>>> import numpy as np
>>> import numpy.linalg as la
>>> np.set_printoptions(precision=2, suppress=True, linewidth=200, legacy="1.25")
>>> def tidy(a):
...     return np.round(a, 2) + 0
... 
>>> feats = np.load("a.npy")
>>> feats
array([[ 2, -3,  5],
       [-3,  9, -6],
       [ 5, -6, 13]])
>>> # symmetric
>>> left, sigma, Vh = la.svd(feats)
>>> V = Vh[:(sigma > 1e-8).sum()]
>>> rng = np.random.default_rng(11)
>>> x = feats[2] + -3 * feats[1] + rng.integers(2) * np.eye(3)[2]
>>> x
array([ 14., -33.,  31.])
>>> la.matrix_rank(np.vstack([feats, x]))
2
>>> np.argsort(-la.norm(feats, axis=0).round(6), kind="stable")[:3]
array([2, 1, 0])
>>> tidy(la.norm(feats, 2) / la.norm(feats))
0.97
>>> evals, V = la.eigh(feats)
>>> tidy(V.T @ V)
array([[1., 0., 0.],
       [0., 1., 0.],
       [0., 0., 1.]])
>>> tidy(V.T @ feats @ V)
array([[ 0.  ,  0.  ,  0.  ],
       [ 0.  ,  4.72,  0.  ],
       [ 0.  ,  0.  , 19.28]])
>>> np.abs(V[:, -1]).round(6).argmax()
2
>>> tidy(la.eigvalsh(feats @ feats))
array([  0.  ,  22.28, 371.72])
>>> (evals > 1e-8).sum(), (evals < -1e-8).sum()
(2, 0)
>>> data = np.load("run6.npy")
>>> tidy(data)
array([[ 15.54,  11.93,  -4.03],
       [ 15.59,  10.91,  -6.14],
       [ -7.37,   2.66,  18.4 ],
       [ -5.81, -12.53, -14.47],
       [ -7.36,   2.68,  18.4 ],
       [  3.21,  -6.53, -18.63],
       [  1.31,   9.92,  17.32],
       [ 14.2 ,  13.9 ,   2.26],
       [ 12.59,  14.34,   5.99],
       [ 15.23,  12.85,  -1.66],
       [ 11.85,   2.62, -15.9 ]])
>>> # rank 2
>>> Xs = data - data.mean(axis=0)
>>> V = la.svd(Xs)[2][:2]
>>> M2 = Xs - Xs @ V.T @ V
>>> tidy(M2.std(axis=0))
array([0., 0., 0.])
>>> tidy(np.diag(V.T @ V))
array([0.61, 0.52, 0.88])
>>> left, sigma, Vh = la.svd(data)
>>> V = Vh[:(sigma > 1e-8).sum()]
>>> x = data[7] + 3 * data[3] + rng.integers(2) * np.eye(3)[0]
>>> tidy(x)
array([ -3.23, -23.68, -41.14])
>>> tidy(la.norm(x - V.T @ V @ x))
0.0
>>> np.allclose(V.T @ V @ x, x)
True
>>> w1 = np.array([[-8, -8, -7], [0, 2, -4], [-7, -3, 4]])
>>> beta = np.array([3, 4, -3])
>>> hid = np.maximum(data @ w1 + beta, 0)
>>> tidy(hid)
array([[  0.  ,   0.  ,   0.  ],
       [  0.  ,   0.  ,   0.  ],
       [  0.  ,  13.12, 111.56],
       [150.74,  68.81,  29.89],
       [  0.  ,  13.  , 111.38],
       [107.76,  21.18,   0.  ],
       [  0.  ,   0.  ,  17.44],
       [  0.  ,   0.  ,   0.  ],
       [  0.  ,   0.  ,   0.  ],
       [  0.  ,   0.  ,   0.  ],
       [ 19.51,   0.  ,   0.  ]])
>>> (hid > 0).astype(int)
array([[0, 0, 0],
       [0, 0, 0],
       [0, 1, 1],
       [1, 1, 1],
       [0, 1, 1],
       [1, 1, 0],
       [0, 0, 1],
       [0, 0, 0],
       [0, 0, 0],
       [0, 0, 0],
       [1, 0, 0]])
>>> C = np.array([[-2, -3, 3], [-1, -3, -1], [-2, 0, 1]])
>>> (hid @ C).round(6).argmax(axis=1)
array([0, 0, 2, 2, 2, 2, 2, 0, 0, 0, 2])
>>> np.unique(data.round(6), axis=0).shape
(11, 3)
>>> np.abs(np.diag(la.qr(data)[1])) > 1e-9
array([ True,  True, False])
>>> np.allclose(data[:-1].T @ la.lstsq(data[:-1].T, data[-1])[0], data[-1])
True
>>> mat = np.load("mat.npy")
>>> mat
array([[0, 0, 0, 1],
       [0, 0, 1, 0],
       [0, 1, 0, 0],
       [1, 0, 0, 0]])
>>> # 2 groups of indices that never mix
>>> x = np.array([-2, 3, 0, 0])
>>> mat @ np.ones(4)
array([1., 1., 1., 1.])
>>> mat @ np.eye(4)[0]
array([0., 0., 0., 1.])
>>> la.norm(mat @ x) <= la.norm(mat, 2) * la.norm(x) + 1e-9
True
